$ ipython --no-banner

In [1]: import numpy as np

In [2]: np.set_printoptions(suppress=True, linewidth=140)

In [3]: rnd = lambda a: np.round(a, 3) + 0

In [4]: J = np.load("a.npy")

In [5]: J
Out[5]: 
array([[-2.7,  0. ,  2. , -1. ,  3. ],
       [ 2. ,  3.3,  0. , -3. , -2. ],
       [ 3. , -1. , -0.7,  2. , -3. ],
       [ 2. , -1. , -2. ,  0.3,  2. ],
       [-3. ,  0. ,  2. , -1. ,  3.3]])

In [6]: P = np.triu(np.array([[2, -9, -7, -8, -9],
   ...:     [6, -8, 4, 4, 8],
   ...:     [1, 8, -5, 1, 0],
   ...:     [2, -8, -5, 7, 3],
   ...:     [5, -6, -1, -5, 3]]), 1) + np.eye(5)

In [7]: other = P @ J @ np.linalg.inv(P)

In [8]: rnd(np.linalg.det(other))
Out[8]: np.float64(6.643)

In [9]: np.linalg.matrix_rank(other)
Out[9]: np.int64(5)

In [10]: rnd(other)
Out[10]: 
array([[ -30.7, -291. ,  954. ,  -17. , 2099. ],
       [  -2. ,  -22.7,   82. ,   -9. ,  211. ],
       [   5. ,   43. , -139.7,   10. , -330. ],
       [  -7. ,  -64. ,  211. ,  -13.7,  502. ],
       [  -3. ,  -27. ,   89. ,   -6. ,  210.3]])

In [11]: rng = np.random.default_rng(706)

In [12]: z = rng.permutation(5)

In [13]: z
Out[13]: array([2, 4, 1, 3, 0])

In [14]: other = J[z][:, z]

In [15]: np.allclose(other, J)
Out[15]: False

In [16]: rnd(np.linalg.det(other)), rnd(np.linalg.det(J[z]))
Out[16]: (np.float64(6.643), np.float64(-6.643))

In [17]: np.diag(other)
Out[17]: array([-0.7,  3.3,  3.3,  0.3, -2.7])

In [18]: rnd(np.sort(np.abs(np.linalg.eigvals(other))))
Out[18]: array([0.3  , 0.669, 2.888, 2.888, 3.966])

In [19]: r0 = np.array([2, 2, 2, 5, 5])

In [20]: other = J + np.outer(r0, np.eye(5)[0])

In [21]: np.linalg.matrix_rank(other - J)
Out[21]: np.int64(1)

In [22]: rnd(other)
Out[22]: 
array([[-0.7,  0. ,  2. , -1. ,  3. ],
       [ 4. ,  3.3,  0. , -3. , -2. ],
       [ 5. , -1. , -0.7,  2. , -3. ],
       [ 7. , -1. , -2. ,  0.3,  2. ],
       [ 2. ,  0. ,  2. , -1. ,  3.3]])

In [23]: np.linalg.matrix_rank(np.linalg.inv(other) - np.linalg.inv(J), tol=1e-8)
Out[23]: np.int64(1)

In [24]: M = np.load("m.npy")

In [25]: M
Out[25]: 
array([[ 5,  1,  1,  3],
       [ 7,  1,  3,  5],
       [12,  3,  6, 10],
       [15,  6, 11, 15],
       [19,  6, 14, 19],
       [23,  8, 19, 19],
       [28, 11, 22, 24],
       [32, 14, 26, 27],
       [36, 15, 30, 27],
       [37, 18, 34, 28],
       [41, 20, 35, 29],
       [44, 24, 40, 30],
       [45, 25, 41, 32],
       [50, 26, 41, 32],
       [52, 31, 42, 33],
       [56, 34, 47, 37],
       [60, 39, 50, 41],
       [61, 41, 55, 41],
       [63, 41, 58, 45]])

In [26]: Ac = (M - M.mean(axis=0)) / M.std(axis=0)

In [27]: rnd(Ac.std(axis=0))
Out[27]: array([1., 1., 1., 1.])

In [28]: np.argwhere(np.abs(Ac) > 2)
Out[28]: array([[0, 3]])

In [29]: c = np.linalg.lstsq(np.delete(Ac, 3, axis=1), Ac[:, 3])[0]

In [30]: rnd(c)
Out[30]: array([ 0.701, -0.373,  0.651])

In [31]: th = rng.uniform(0, 2 * np.pi, 15)

In [32]: q, _ = np.linalg.qr(np.array([[0.0, 1.1], [0.3, 1.1], [0.4, -0.1]]))

In [33]: data = 10 * np.c_[np.cos(th), np.sin(th)] @ q.T

In [34]: rnd(data)
Out[34]: 
array([[ 0.624,  6.406,  7.653],
       [-5.14 ,  0.907,  8.53 ],
       [ 2.302, -4.144, -8.805],
       [ 4.833, -1.327, -8.653],
       [ 7.275,  3.232, -6.052],
       [-7.433, -6.341,  2.132],
       [-3.384, -7.686, -5.428],
       [ 7.482,  4.052, -5.254],
       [ 3.067,  7.587,  5.747],
       [ 6.995,  2.433, -6.719],
       [-7.475, -4.016,  5.292],
       [ 0.098, -5.932, -8.05 ],
       [-6.987, -7.141,  0.431],
       [-7.155, -2.864,  6.372],
       [ 2.915, -3.548, -8.883]])

In [35]: W2 = data[[0, 4]].astype(float)

In [36]: for _ in range(4):
    ...:     z = np.linalg.norm(data[:, None] - W2, axis=-1).argmin(axis=1)
    ...:     W2 = np.array([data[z == j].mean(axis=0) for j in range(2)])
    ...: 

In [37]: z
Out[37]: array([0, 0, 1, 1, 1, 0, 1, 1, 0, 1, 0, 1, 0, 0, 1])

In [38]: np.bincount(z)
Out[38]: array([7, 8])

In [39]: rnd(W2[1] - W2[0])
Out[39]: array([  7.922,  -0.835, -12.396])

In [40]: rnd(W2)
Out[40]: 
array([[-4.357, -0.78 ,  5.165],
       [ 3.565, -1.615, -7.231]])
